>>> import numpy as np
>>> import numpy.linalg as la
>>> np.set_printoptions(precision=2, suppress=True, linewidth=100, floatmode="fixed")
>>> arr = np.array([[2, -2, -1, 2, 2], [0, 0, -2, -1, 1], [-2, 2, -1, 0, 2]])
>>> arr
array([[ 2, -2, -1,  2,  2],
       [ 0,  0, -2, -1,  1],
       [-2,  2, -1,  0,  2]])
>>> other = np.array([[0, 9, 2], [4, 4, 6], [7, 1, 5], [7, 2, 2], [9, 9, 3]])
>>> np.einsum("ik,kj->ij", arr, other)
array([[ 17,  31,  -3],
       [-12,   5,  -9],
       [ 19,   7,   9]])
>>> np.einsum("ik,kj->ji", arr, other)
array([[ 17, -12,  19],
       [ 31,   5,   7],
       [ -3,  -9,   9]])
>>> r0 = np.array([9, -2, -4])
>>> np.polyval(r0, arr[2])
array([36, 28,  7, -4, 28])
>>> np.array([np.convolve(row, r0, "same") for row in arr])
array([[-22, -13,  28,  18, -12],
       [  0, -18,  -5,  19,   2],
       [ 22,  -5,  -6,  22,  -4]])
>>> np.correlate(arr[2], arr[0], "full")
array([-4,  0,  4,  0, -3, 10, -4, -4,  4])
>>> other = np.array([[2, 2], [1, 2]])
>>> Z = np.array([[3, 3, 1], [-3, -3, 1], [-1, 3, 0]])
>>> F = np.kron(other, Z)
>>> F
array([[ 6,  6,  2,  6,  6,  2],
       [-6, -6,  2, -6, -6,  2],
       [-2,  6,  0, -2,  6,  0],
       [ 3,  3,  1,  6,  6,  2],
       [-3, -3,  1, -6, -6,  2],
       [-1,  3,  0, -2,  6,  0]])
>>> r0 = np.array([-2, -6, 0, 9, -4, 7])
>>> other = F + np.outer(r0, np.eye(6)[2])
>>> round(float(la.det(other) / la.det(F)), 2), round(1 + la.solve(F, r0)[2], 2)
(-5.5, np.float64(-5.5))
>>> la.matrix_rank(other - F)
np.int64(1)
>>> X = np.load("a.npy")
>>> X
array([[4.00, 1.00, 0.00, 0.00],
       [0.00, 4.00, 1.00, 0.00],
       [0.00, 0.00, 4.00, 1.00],
       [0.00, 0.00, 0.00, 4.00]])
>>> w1 = np.array([[2, 1], [0, 0], [1, 2], [1, 2]])
>>> c = np.array([9, 6])
>>> act = np.maximum(X @ w1 + c, 0)
>>> la.matrix_rank(act)
np.int64(2)
>>> Z = np.array([[-2, -1, 1], [-1, -3, -1]])
>>> w1 @ Z
array([[-5, -5,  1],
       [ 0,  0,  0],
       [-4, -7, -1],
       [-4, -7, -1]])
>>> (act @ Z).round(6).argmax(axis=1)
array([2, 2, 2, 2])
>>> blk = np.stack([X, -3 * X, X[::-1]])
>>> la.norm(blk, axis=(1, 2))
array([ 8.19, 24.56,  8.19])
>>> la.matrix_rank(blk.reshape(3, -1))
np.int64(2)
>>> rng = np.random.default_rng(81)
>>> labels = rng.permutation(4)
>>> labels
array([3, 1, 0, 2])
>>> other = X[labels][:, labels]
>>> np.trace(other)
np.float64(16.0)
>>> np.diag(other)
array([4.00, 4.00, 4.00, 4.00])
>>> other = la.inv(X)
>>> other.round(2) + 0
array([[ 0.25, -0.06,  0.02,  0.00],
       [ 0.00,  0.25, -0.06,  0.02],
       [ 0.00,  0.00,  0.25, -0.06],
       [ 0.00,  0.00,  0.00,  0.25]])
>>> np.allclose(other, X.T)
False
>>> np.round(la.cond(X), 2)
np.float64(1.5)
>>> la.det(X) * other
array([[ 64.00, -16.00,   4.00,  -1.00],
       [  0.00,  64.00, -16.00,   4.00],
       [  0.00,   0.00,  64.00, -16.00],
       [  0.00,   0.00,   0.00,  64.00]])
>>> np.round(la.slogdet(X)[0], 2)
np.float64(1.0)
>>> (np.abs(other) > 1e-9).astype(int)
array([[1, 1, 1, 1],
       [0, 1, 1, 1],
       [0, 0, 1, 1],
       [0, 0, 0, 1]])
>>> data = np.loadtxt("dump.csv", delimiter=",")
>>> data
array([[ 3.00, -3.00,  2.00,  0.00,  0.00],
       [-3.00,  3.00, -3.00,  2.00,  0.00],
       [ 2.00, -3.00,  3.00, -3.00,  2.00],
       [ 0.00,  2.00, -3.00,  3.00, -3.00],
       [ 0.00,  0.00,  2.00, -3.00,  3.00]])
>>> # symmetric, so the eigenvalues are real
>>> other = F / np.sqrt((F ** 2).mean(axis=1, keepdims=True))
>>> F - F.mean(axis=1, keepdims=True)
array([[ 1.33,  1.33, -2.67,  1.33,  1.33, -2.67],
       [-2.67, -2.67,  5.33, -2.67, -2.67,  5.33],
       [-3.33,  4.67, -1.33, -3.33,  4.67, -1.33],
       [-0.50, -0.50, -2.50,  2.50,  2.50, -1.50],
       [-0.50, -0.50,  3.50, -3.50, -3.50,  4.50],
       [-2.00,  2.00, -1.00, -3.00,  5.00, -1.00]])
>>> other[4]
array([-0.75, -0.75,  0.25, -1.51, -1.51,  0.50])
>>> la.matrix_rank(other) == la.matrix_rank(F)
np.True_
>>> la.norm(other, axis=1)
array([2.45, 2.45, 2.45, 2.45, 2.45, 2.45])
>>> evals, evecs = la.eig(data)
>>> np.round(data @ evecs[:, 0] - evals[0] * evecs[:, 0], 2) + 0
array([0.00, 0.00, 0.00, 0.00, 0.00])
>>> np.sort(la.eigvals(la.inv(data)))
array([-2.26, -0.86,  0.09,  0.19,  1.17])
>>> np.sort(la.eigvals(data @ data))
array([  0.20,   0.73,   1.35,  26.65, 112.07])
>>> other = data / la.norm(data, axis=1, keepdims=True)
>>> gram = other @ other.T
>>> la.norm(other, axis=1)
array([1.00, 1.00, 1.00, 1.00, 1.00])
>>> round(np.degrees(np.arccos(np.clip(gram[0, 3], -1, 1))), 2)
np.float64(117.36)
>>> (gram - 2 * np.eye(5)).round(6).argmax(axis=1)
array([2, 3, 0, 1, 2])
>>> gram
array([[ 1.00, -0.92,  0.76, -0.46,  0.18],
       [-0.92,  1.00, -0.91,  0.68, -0.46],
       [ 0.76, -0.91,  1.00, -0.91,  0.76],
       [-0.46,  0.68, -0.91,  1.00, -0.92],
       [ 0.18, -0.46,  0.76, -0.92,  1.00]])
>>> (np.abs(gram) > 0.9).astype(int)
array([[1, 1, 0, 0, 0],
       [1, 1, 1, 0, 0],
       [0, 1, 1, 1, 0],
       [0, 0, 1, 1, 1],
       [0, 0, 0, 1, 1]])
>>> np.argwhere(np.triu(np.abs(gram) > 0.95, 1))
array([], shape=(0, 2), dtype=int64)
>>> gram[0]
array([ 1.00, -0.92,  0.76, -0.46,  0.18])
>>> K = np.load("out1.npy")
>>> K
array([[ 0.95, -0.94,  0.42],
       [-0.35,  0.31, -0.16],
       [ 0.99, -0.99,  0.81],
       [-0.42,  0.24, -0.54],
       [-0.62,  0.58, -0.26],
       [ 0.00,  0.12,  0.29],
       [-0.72,  0.75,  0.05],
       [ 0.00, -0.04, -0.10],
       [ 0.26, -0.24,  0.12],
       [-0.96,  0.96, -0.41]])
>>> x0 = np.array([0, 3, 2])
>>> y = K @ x0
>>> np.round(la.pinv(K) @ K, 2) + 0
array([[1.00, 0.00, 0.00],
       [0.00, 1.00, 0.00],
       [0.00, 0.00, 1.00]])
>>> y
array([-1.98,  0.61, -1.35, -0.36,  1.22,  0.94,  2.35, -0.32, -0.48,  2.06])
>>> y = y + 0.1 * rng.normal(size=10)
>>> y
array([-2.05,  0.66, -1.23, -0.36,  1.35,  1.05,  2.33, -0.25, -0.42,  2.20])
>>> c, *_ = la.lstsq(K, y)
>>> [round(float(la.norm(la.solve(K.T @ K + lam * np.eye(3), K.T @ y))), 2) for lam in (0, 1, 10, 100)]
[3.49, 1.54, 0.63, 0.11]
>>> np.round(K.T @ (y - K @ c), 2) + 0
array([0.00, 0.00, 0.00])
>>> c.round()
array([-1.00,  3.00,  2.00])
>>> other = np.c_[K[:, :2] @ np.array([[1, 2], [2, 2]]), np.array([-5, -5, 4, 1, 5, 5, -2, 2, 5, -2])]
>>> other
array([[-0.93,  0.02, -5.00],
       [ 0.27, -0.08, -5.00],
       [-0.99,  0.00,  4.00],
       [ 0.06, -0.36,  1.00],
       [ 0.54, -0.08,  5.00],
       [ 0.24,  0.24,  5.00],
       [ 0.78,  0.06, -2.00],
       [-0.08, -0.08,  2.00],
       [-0.22,  0.04,  5.00],
       [ 0.96,  0.00, -2.00]])
>>> la.matrix_rank(np.c_[K, other])
np.int64(4)
>>> np.round(la.lstsq(K, other[:, 0])[0], 2) + 0
array([1.00, 2.00, 0.00])
>>> feats = 0.2 ** np.abs(np.subtract.outer(np.arange(4), np.arange(4)))
>>> feats
array([[1.00, 0.20, 0.04, 0.01],
       [0.20, 1.00, 0.20, 0.04],
       [0.04, 0.20, 1.00, 0.20],
       [0.01, 0.04, 0.20, 1.00]])
>>> # equal to its transpose
>>> evals, evecs = la.eigh(feats)
>>> evals
array([0.71, 0.85, 1.08, 1.36])
>>> round(float(evals.sum()), 2), np.trace(feats)
(4.0, np.float64(4.0))
>>> la.eigvalsh(feats + -2 * np.eye(4))
array([-1.29, -1.15, -0.92, -0.64])
>>> (evals > 1e-8).sum(), (evals < -1e-8).sum()
(np.int64(4), np.int64(0))
>>> np.abs(evecs[:, -1]).round(6).argmax()
np.int64(1)
>>> np.round(evecs.T @ feats @ evecs, 2) + 0
array([[0.71, 0.00, 0.00, 0.00],
       [0.00, 0.85, 0.00, 0.00],
       [0.00, 0.00, 1.08, 0.00],
       [0.00, 0.00, 0.00, 1.36]])
>>> np.unique(evals.round(6) + 0, return_counts=True)[1]
array([1, 1, 1, 1])
>>> evals, evecs = la.eig(feats)
>>> round(float(np.prod(evals)), 2)
0.88
>>> np.sort(la.eigvals(feats.T))
array([0.71, 0.85, 1.08, 1.36])
>>> evals
array([1.36, 1.08, 0.85, 0.71])
>>> m1 = np.load("x.npy")
>>> m1
array([[3, 9, 8, 5, 8],
       [7, 8, 4, 9, 6],
       [3, 5, 3, 4, 2],
       [7, 8, 4, 9, 6],
       [5, 7, 2, 3, 5]])
>>> np.abs(np.diag(la.qr(m1)[1])) > 1e-9
array([ True,  True,  True,  True, False])
>>> la.lstsq(m1[:-1].T, m1[-1])[2]
np.int32(3)
>>> np.round(np.trace(la.pinv(m1) @ m1), 2)
np.float64(4.0)
>>> np.allclose(m1[:-1].T @ la.lstsq(m1[:-1].T, m1[-1])[0], m1[-1])
False
>>> left, s, Vt = la.svd(m1)
>>> evecs = Vt[:(s > 1e-8).sum()]
>>> x0 = m1[3] + -2 * m1[1] + rng.integers(2) * np.eye(5)[1]
>>> x0
array([-7.00, -8.00, -4.00, -9.00, -6.00])
>>> np.allclose(evecs.T @ evecs @ x0, x0)
True
>>> np.diag(evecs.T @ evecs)
array([0.55, 0.82, 0.73, 0.90, 0.99])
>>> round(la.norm(x0 - evecs.T @ evecs @ x0), 2)
np.float64(0.0)
